In [1]: import numpy as np

In [2]: import numpy.linalg as la

In [3]: np.set_printoptions(suppress=True, linewidth=120)

In [4]: def tidy(a):
   ...:     return np.round(a, 1) + 0
   ...: 

In [5]: other = np.array([[-8, 0, 0], [3, 6, 3], [1, -2, 7]])

In [6]: feats = np.tril(other)

In [7]: feats
Out[7]: 
array([[-8,  0,  0],
       [ 3,  6,  0],
       [ 1, -2,  7]])

In [8]: evals, vecs = la.eig(feats)

In [9]: feats @ vecs[:, 0] - evals[0] * vecs[:, 0]
Out[9]: array([0., 0., 0.])

In [10]: tidy(np.sort(la.eigvals(feats @ feats)))
Out[10]: array([36., 49., 64.])

In [11]: other = feats / np.sqrt((feats ** 2).mean(axis=1, keepdims=True))

In [12]: tidy(feats - feats.mean(axis=1, keepdims=True))
Out[12]: 
array([[-5.3,  2.7,  2.7],
       [ 0. ,  3. , -3. ],
       [-1. , -4. ,  5. ]])

In [13]: la.matrix_rank(other) == la.matrix_rank(feats)
Out[13]: np.True_

In [14]: O, Rm = la.qr(feats)

In [15]: np.allclose(Rm.T @ Rm, feats.T @ feats)
Out[15]: True

In [16]: tidy(np.abs(np.diag(Rm)))
Out[16]: array([8.6, 6. , 6.5])

In [17]: tidy(O.T @ O)
Out[17]: 
array([[1., 0., 0.],
       [0., 1., 0.],
       [0., 0., 1.]])

In [18]: print(tidy(np.trace(O @ O.T)))
3.0

In [19]: other = feats / la.norm(feats, axis=1, keepdims=True)

In [20]: gram = other @ other.T

In [21]: (gram - 2 * np.eye(3)).round(6).argmax(axis=1)
Out[21]: array([2, 2, 0])

In [22]: tidy(gram[0])
Out[22]: array([ 1. , -0.4, -0.1])

In [23]: tidy(np.degrees(np.arccos(np.clip(gram[0, 2], -1, 1))))
Out[23]: np.float64(97.8)

In [24]: tidy(la.norm(other, axis=1))
Out[24]: array([1., 1., 1.])

In [25]: (np.abs(gram) > 0.9).astype(int)
Out[25]: 
array([[1, 0, 0],
       [0, 1, 0],
       [0, 0, 1]])

In [26]: tidy(gram)
Out[26]: 
array([[ 1. , -0.4, -0.1],
       [-0.4,  1. , -0.2],
       [-0.1, -0.2,  1. ]])

In [27]: np.argwhere(np.triu(np.abs(gram) > 0.95, 1))
Out[27]: array([], shape=(0, 2), dtype=int64)
